$ ipython --no-banner

In [1]: import numpy as np

In [2]: np.set_printoptions(suppress=True, linewidth=120)

In [3]: K = np.load("mat.npy")

In [4]: K
Out[4]: 
array([[ 2.13, -0.76, -0.65,  1.22, -2.78,  3.31,  0.19],
       [-0.87,  1.14,  0.6 , -0.03,  1.47,  1.11,  3.99],
       [ 1.06, -0.32, -0.3 ,  0.64, -1.36,  1.82,  0.38],
       [ 0.87,  0.72,  0.15,  1.08, -0.72,  4.41,  5.13]])

In [5]: # rank 2

In [6]: left, sv, VT = np.linalg.svd(K, full_matrices=False)

In [7]: np.round(np.sqrt((sv ** 2).sum()), 2), round(float(np.linalg.norm(K)), 2)
Out[7]: (np.float64(10.16), 10.16)

In [8]: np.round(left.T @ K @ VT.T, 2) + 0
Out[8]: 
array([[8.54, 0.  , 0.  , 0.  ],
       [0.  , 5.51, 0.  , 0.  ],
       [0.  , 0.  , 0.  , 0.  ],
       [0.  , 0.  , 0.  , 0.  ]])

In [9]: (sv > 1e-8).sum()
Out[9]: np.int64(2)

In [10]: np.argsort(-np.linalg.norm(K, axis=0).round(6), kind="stable")[:3]
Out[10]: array([6, 5, 4])

In [11]: np.linalg.cond(K) > 100
Out[11]: np.True_

In [12]: [round(float(x), 2) for x in np.linalg.svd(K, compute_uv=False)[:3]]
Out[12]: [8.54, 5.51, 0.0]

In [13]: round(np.linalg.norm(K, 2) / np.linalg.norm(K), 2)
Out[13]: np.float64(0.84)

In [14]: A = np.load("case19.npy")

In [15]: A
Out[15]: 
array([[0, 1, 8, 0, 2, 2],
       [0, 1, 4, 0, 0, 0],
       [0, 1, 4, 0, 0, 0],
       [0, 1, 4, 0, 0, 0],
       [0, 1, 6, 0, 1, 1],
       [0, 1, 4, 0, 0, 0],
       [0, 1, 8, 0, 2, 2],
       [0, 1, 4, 0, 0, 0],
       [0, 1, 4, 0, 0, 0],
       [0, 1, 8, 0, 2, 2],
       [0, 1, 4, 0, 0, 0]])

In [16]: left, sv, VT = np.linalg.svd(A)

In [17]: sv.round(2) + 0
Out[17]: array([19.16,  3.12,  0.  ,  0.  ,  0.  ,  0.  ])

In [18]: B = left[:, :2] @ np.diag(sv[:2]) @ VT[:2]

In [19]: B.round(2) + 0
Out[19]: 
array([[0., 1., 8., 0., 2., 2.],
       [0., 1., 4., 0., 0., 0.],
       [0., 1., 4., 0., 0., 0.],
       [0., 1., 4., 0., 0., 0.],
       [0., 1., 6., 0., 1., 1.],
       [0., 1., 4., 0., 0., 0.],
       [0., 1., 8., 0., 2., 2.],
       [0., 1., 4., 0., 0., 0.],
       [0., 1., 4., 0., 0., 0.],
       [0., 1., 8., 0., 2., 2.],
       [0., 1., 4., 0., 0., 0.]])

In [20]: np.linalg.matrix_rank(A, rtol=0.05)
Out[20]: np.int64(2)

In [21]: round(float(np.abs(A - B).max()), 2)
Out[21]: 0.0

In [22]: rank = np.linalg.matrix_rank(A)

In [23]: rank
Out[23]: np.int64(2)

In [24]: ns = np.linalg.svd(A)[2][rank:].T

In [25]: ns.shape
Out[25]: (6, 4)

In [26]: np.allclose(A @ ns, 0)
Out[26]: True

In [27]: [int(np.linalg.matrix_rank(A[:i])) for i in range(1, len(A) + 1)]
Out[27]: [1, 2, 2, 2, 2, 2, 2, 2, 2, 2, 2]

In [28]: left, sv, VT = np.linalg.svd(A)

In [29]: V = VT[:(sv > 1e-8).sum()]

In [30]: rng = np.random.default_rng(93350)

In [31]: x = A[9] + -2 * A[0] + rng.integers(2) * np.eye(6)[3]

In [32]: x
Out[32]: array([ 0., -1., -8.,  0., -2., -2.])

In [33]: np.allclose(V.T @ V @ x, x)
Out[33]: True

In [34]: np.round(V.T @ V, 2)
Out[34]: 
array([[ 0.  ,  0.  ,  0.  ,  0.  ,  0.  ,  0.  ],
       [ 0.  ,  0.16,  0.21,  0.  , -0.21, -0.21],
       [ 0.  ,  0.21,  0.95,  0.  ,  0.05,  0.05],
       [ 0.  ,  0.  ,  0.  ,  0.  ,  0.  ,  0.  ],
       [ 0.  , -0.21,  0.05,  0.  ,  0.45,  0.45],
       [ 0.  , -0.21,  0.05,  0.  ,  0.45,  0.45]])

In [35]: np.linalg.matrix_rank(np.vstack([A, x]))
Out[35]: np.int64(2)

In [36]: round(np.linalg.norm(x - V.T @ V @ x), 2)
Out[36]: np.float64(0.0)
